$ python -q
>>> import numpy as np
>>> np.set_printoptions(precision=2, suppress=True, linewidth=140)
>>> tidy = lambda a: np.round(a, 2) + 0
>>> rng = np.random.default_rng(78)
>>> M = np.triu(rng.random((5, 5)) < 0.5, 1).astype(int)
>>> M = M + M.T
>>> M
array([[0, 0, 0, 0, 1],
       [0, 0, 1, 0, 0],
       [0, 1, 0, 0, 0],
       [0, 0, 0, 0, 0],
       [1, 0, 0, 0, 0]])
>>> t = np.radians(90)
>>> R = np.eye(5)
>>> R[0, 0] = R[1, 1] = np.cos(t)
>>> R[0, 1], R[1, 0] = -np.sin(t), np.sin(t)
>>> tidy(R)
array([[ 0., -1.,  0.,  0.,  0.],
       [ 1.,  0.,  0.,  0.,  0.],
       [ 0.,  0.,  1.,  0.,  0.],
       [ 0.,  0.,  0.,  1.,  0.],
       [ 0.,  0.,  0.,  0.,  1.]])
>>> Y = M @ R.T
>>> np.abs(Y - M).max(axis=0)
array([1., 1., 0., 0., 0.])
>>> np.allclose(np.linalg.norm(M, axis=1), np.linalg.norm(Y, axis=1))
True
>>> np.allclose(M @ M.T, Y @ Y.T)
True
>>> Y = np.array([[1, 1], [0, 0]])
>>> C = np.kron(Y, M)
>>> C
array([[0, 0, 0, 0, 1, 0, 0, 0, 0, 1],
       [0, 0, 1, 0, 0, 0, 0, 1, 0, 0],
       [0, 1, 0, 0, 0, 0, 1, 0, 0, 0],
       [0, 0, 0, 0, 0, 0, 0, 0, 0, 0],
       [1, 0, 0, 0, 0, 1, 0, 0, 0, 0],
       [0, 0, 0, 0, 0, 0, 0, 0, 0, 0],
       [0, 0, 0, 0, 0, 0, 0, 0, 0, 0],
       [0, 0, 0, 0, 0, 0, 0, 0, 0, 0],
       [0, 0, 0, 0, 0, 0, 0, 0, 0, 0],
       [0, 0, 0, 0, 0, 0, 0, 0, 0, 0]])
>>> U, sig, Vh = np.linalg.svd(M)
>>> vecs = Vh[:(sig > 1e-8).sum()]
>>> vec = M[2] + -1 * M[1] + rng.integers(2) * np.eye(5)[1]
>>> vec
array([ 0.,  1., -1.,  0.,  0.])
>>> np.linalg.matrix_rank(np.vstack([M, vec]))
np.int64(4)
>>> np.allclose(vecs.T @ vecs @ vec, vec)
True
>>> tidy(np.linalg.norm(vec - vecs.T @ vecs @ vec))
np.float64(0.0)
>>> vec = np.array([-1, -2, 0, 2, -1])
>>> M @ (2 * vec)
array([-2,  0, -4,  0, -2])
>>> np.sign((M @ vec).round(6))
array([-1,  0, -1,  0, -1])
>>> M @ vec
array([-1,  0, -2,  0, -1])
>>> proj = np.triu(np.array([[1, -1, -1, -1, 2],
...     [-2, -3, -1, 1, -1],
...     [0, 1, -2, -3, 0],
...     [-2, 3, 3, -3, 3],
...     [3, -1, -3, 3, 2]]), 1) + np.eye(5)
>>> Y = proj @ M @ np.linalg.inv(proj)
>>> np.linalg.matrix_rank(Y)
np.int64(4)
>>> Y
array([[  2.,   1.,   2.,   7., -23.],
       [ -1.,  -2.,  -2.,  -5.,  15.],
       [  0.,   1.,   1.,   2.,  -5.],
       [  3.,   3.,   6.,  18., -57.],
       [  1.,   1.,   2.,   6., -19.]])
>>> proj @ M - M @ proj
array([[ 2., -1., -1.,  0.,  0.],
       [-1., -1.,  0.,  3.,  0.],
       [ 0.,  0.,  1., -1.,  1.],
       [ 3.,  0.,  0.,  0.,  0.],
       [ 0.,  1.,  1.,  1., -2.]])
>>> tidy(np.poly(Y))
array([ 1.,  0., -2.,  0.,  1.,  0.])
>>> np.trace(Y), np.trace(M)
(np.float64(0.0), np.int64(0))
>>> K = np.load("block0.npy")
>>> K
array([[ 6, -3,  3,  2, -3, -1,  4,  0, -4],
       [-3,  9, -3,  4,  6, -2, -4,  6,  1],
       [ 3, -3,  5,  0,  0,  4,  4, -2, -1],
       [ 2,  4,  0,  4,  2, -2,  0,  4, -2],
       [-3,  6,  0,  2,  6,  2, -2,  3,  2],
       [-1, -2,  4, -2,  2,  6,  2, -3,  2],
       [ 4, -4,  4,  0, -2,  2,  4, -2, -2],
       [ 0,  6, -2,  4,  3, -3, -2,  5, -1],
       [-4,  1, -1, -2,  2,  2, -2, -1,  3]])
>>> # null space of dimension 6
>>> w, vecs = np.linalg.eigh(K)
>>> vec = np.array([3, -1, 0, 3, 1, 1, 2, 2, 3])
>>> tidy(np.linalg.eigvalsh(K[1:, 1:]))
array([ 0.  ,  0.  ,  0.  ,  0.  ,  0.  ,  8.48, 10.83, 22.69])
>>> tidy(vecs * np.abs(w) @ vecs.T)
array([[ 6., -3.,  3.,  2., -3., -1.,  4.,  0., -4.],
       [-3.,  9., -3.,  4.,  6., -2., -4.,  6.,  1.],
       [ 3., -3.,  5.,  0.,  0.,  4.,  4., -2., -1.],
       [ 2.,  4.,  0.,  4.,  2., -2.,  0.,  4., -2.],
       [-3.,  6.,  0.,  2.,  6.,  2., -2.,  3.,  2.],
       [-1., -2.,  4., -2.,  2.,  6.,  2., -3.,  2.],
       [ 4., -4.,  4.,  0., -2.,  2.,  4., -2., -2.],
       [ 0.,  6., -2.,  4.,  3., -3., -2.,  5., -1.],
       [-4.,  1., -1., -2.,  2.,  2., -2., -1.,  3.]])
>>> vec @ K @ vec
np.int64(122)
>>> (np.sign(vecs[:, -1].round(6)) == np.sign(vecs[0, -1].round(6))).astype(int)
array([1, 0, 1, 0, 0, 1, 1, 0, 0])
>>> z = rng.permutation(9)
>>> z
array([7, 0, 4, 8, 2, 5, 6, 3, 1])
>>> Y = K[z][:, z]
>>> np.diag(Y)
array([5, 6, 6, 3, 5, 6, 4, 4, 9])
>>> J = np.eye(16, dtype=int)[rng.permutation(16)]
>>> J
array([[0, 0, 0, 0, 0, 1, 0, 0, 0, 0, 0, 0, 0, 0, 0, 0],
       [0, 0, 0, 0, 0, 0, 1, 0, 0, 0, 0, 0, 0, 0, 0, 0],
       [0, 0, 0, 0, 0, 0, 0, 0, 0, 0, 0, 0, 0, 0, 0, 1],
       [0, 0, 1, 0, 0, 0, 0, 0, 0, 0, 0, 0, 0, 0, 0, 0],
       [0, 0, 0, 0, 0, 0, 0, 1, 0, 0, 0, 0, 0, 0, 0, 0],
       [0, 0, 0, 0, 0, 0, 0, 0, 0, 0, 0, 0, 0, 0, 1, 0],
       [0, 0, 0, 0, 0, 0, 0, 0, 1, 0, 0, 0, 0, 0, 0, 0],
       [0, 0, 0, 0, 1, 0, 0, 0, 0, 0, 0, 0, 0, 0, 0, 0],
       [0, 1, 0, 0, 0, 0, 0, 0, 0, 0, 0, 0, 0, 0, 0, 0],
       [1, 0, 0, 0, 0, 0, 0, 0, 0, 0, 0, 0, 0, 0, 0, 0],
       [0, 0, 0, 0, 0, 0, 0, 0, 0, 0, 0, 0, 0, 1, 0, 0],
       [0, 0, 0, 1, 0, 0, 0, 0, 0, 0, 0, 0, 0, 0, 0, 0],
       [0, 0, 0, 0, 0, 0, 0, 0, 0, 0, 0, 0, 1, 0, 0, 0],
       [0, 0, 0, 0, 0, 0, 0, 0, 0, 0, 0, 1, 0, 0, 0, 0],
       [0, 0, 0, 0, 0, 0, 0, 0, 0, 0, 1, 0, 0, 0, 0, 0],
       [0, 0, 0, 0, 0, 0, 0, 0, 0, 1, 0, 0, 0, 0, 0, 0]])
>>> # 4 blocks once reordered
>>> tidy(np.sort(np.abs(np.linalg.eigvals(J)))[::-1])
array([1., 1., 1., 1., 1., 1., 1., 1., 1., 1., 1., 1., 1., 1., 1., 1.])
>>> J @ np.ones(16)
array([1., 1., 1., 1., 1., 1., 1., 1., 1., 1., 1., 1., 1., 1., 1., 1.])
>>> J.sum(axis=1)
array([1, 1, 1, 1, 1, 1, 1, 1, 1, 1, 1, 1, 1, 1, 1, 1])
>>> p = np.eye(16)[9]
>>> for _ in range(3):
...     p = p @ J
...     print(p.round(2))
... 
[1. 0. 0. 0. 0. 0. 0. 0. 0. 0. 0. 0. 0. 0. 0. 0.]
[0. 0. 0. 0. 0. 1. 0. 0. 0. 0. 0. 0. 0. 0. 0. 0.]
[0. 0. 0. 0. 0. 0. 0. 0. 0. 0. 0. 0. 0. 0. 1. 0.]
